>>> import numpy as np
>>> from numpy import linalg as LA
>>> np.set_printoptions(suppress=True, linewidth=100)
>>> E = np.load("layer6.npy")
>>> print(E)
[[-2.  1.  0.]
 [ 0. -2.  1.]
 [ 0.  0. -2.]]
>>> # triangular
>>> Q = E.astype(float).copy()
>>> for j in range(3):
...     Q[:, j] -= Q[:, :j] @ (Q[:, :j].T @ Q[:, j])
...     Q[:, j] /= LA.norm(Q[:, j])
... 
>>> print(Q.T @ Q)
[[1. 0. 0.]
 [0. 1. 0.]
 [0. 0. 1.]]
>>> print((E + E.T) / 2)
[[-2.   0.5  0. ]
 [ 0.5 -2.   0.5]
 [ 0.   0.5 -2. ]]
>>> print(round(float(np.abs(LA.eigvals(E)).max()), 2))
2.0
>>> print(np.round(LA.matrix_power(E, 3), 2))
[[-8. 12. -6.]
 [ 0. -8. 12.]
 [ 0.  0. -8.]]
>>> print(np.allclose(E @ E.T, E.T @ E))
False
>>> print(np.allclose(E, E.T))
False
>>> print(np.round(np.sort(np.abs(LA.eigvals(E))), 2))
[2. 2. 2.]
>>> print((E - E.T) / 2)
[[ 0.   0.5  0. ]
 [-0.5  0.   0.5]
 [ 0.  -0.5  0. ]]
>>> E.inv()
Traceback (most recent call last):
  File "<python-input-16>", line 1, in <module>
    E.inv()
    ^^^^^
AttributeError: 'numpy.ndarray' object has no attribute 'inv'
>>> feats = np.loadtxt("test11.csv", delimiter=",")
>>> print(feats)
[[ 1.65  4.84  8.59]
 [ 2.98 -7.62 -5.75]
 [-4.41 -4.16 -7.96]
 [-6.27 -7.5   2.1 ]
 [-2.2   8.82  4.18]
 [-2.05  9.68 -1.44]
 [-8.53  4.62 -2.41]
 [-4.35 -3.71  8.2 ]
 [-3.8  -9.13  1.47]
 [ 7.49  3.54  5.6 ]
 [ 9.9  -0.85  1.09]
 [-4.18  8.35 -3.59]
 [ 8.25  0.12 -5.65]
 [-4.11  9.06  1.05]
 [-2.13  9.03  3.73]
 [ 1.75 -4.43 -8.8 ]
 [-5.27  7.5   4.  ]]
>>> Xs = feats - feats.mean(axis=0)
>>> Uu, sv, vt = LA.svd(Xs, full_matrices=False)
>>> print((np.sign(Uu[:, 0]) == np.sign(Uu[0, 0])).astype(int))
[1 0 0 0 1 1 1 0 0 1 0 1 0 1 1 0 1]
>>> print(np.round(sv ** 2 / (sv ** 2).sum(), 2))
[0.5  0.27 0.23]
>>> print(LA.matrix_rank(Xs))
3
>>> print(np.round(np.abs(vt[-1]), 2))
[0.03 0.43 0.9 ]
>>> print(np.abs(vt[0]).argmax())
1
>>> M = np.loadtxt("w.csv", delimiter=",")
>>> print(M)
[[1.   0.2  0.04 0.01 0.   0.  ]
 [0.2  1.   0.2  0.04 0.01 0.  ]
 [0.04 0.2  1.   0.2  0.04 0.01]
 [0.01 0.04 0.2  1.   0.2  0.04]
 [0.   0.01 0.04 0.2  1.   0.2 ]
 [0.   0.   0.01 0.04 0.2  1.  ]]
>>> ev, V = LA.eigh(M)
>>> print(np.round(LA.svd(M, compute_uv=False), 2))
[1.42 1.24 1.03 0.87 0.76 0.69]
>>> print(np.round(V.T @ M @ V, 2) + 0)
[[0.69 0.   0.   0.   0.   0.  ]
 [0.   0.76 0.   0.   0.   0.  ]
 [0.   0.   0.87 0.   0.   0.  ]
 [0.   0.   0.   1.03 0.   0.  ]
 [0.   0.   0.   0.   1.24 0.  ]
 [0.   0.   0.   0.   0.   1.42]]
>>> print(np.round(LA.eigvalsh(M + 5 * np.eye(6)), 2))
[5.69 5.76 5.87 6.03 6.24 6.42]
>>> rng = np.random.default_rng(27)
>>> idx = rng.permutation(6)
>>> print(idx)
[1 0 2 3 4 5]
>>> B = M[idx][:, idx]
>>> print(np.round(LA.det(B), 2), round(float(LA.det(M[idx])), 2))
0.82 -0.82
>>> print(np.allclose(B, M))
False
>>> print(np.trace(B))
6.0
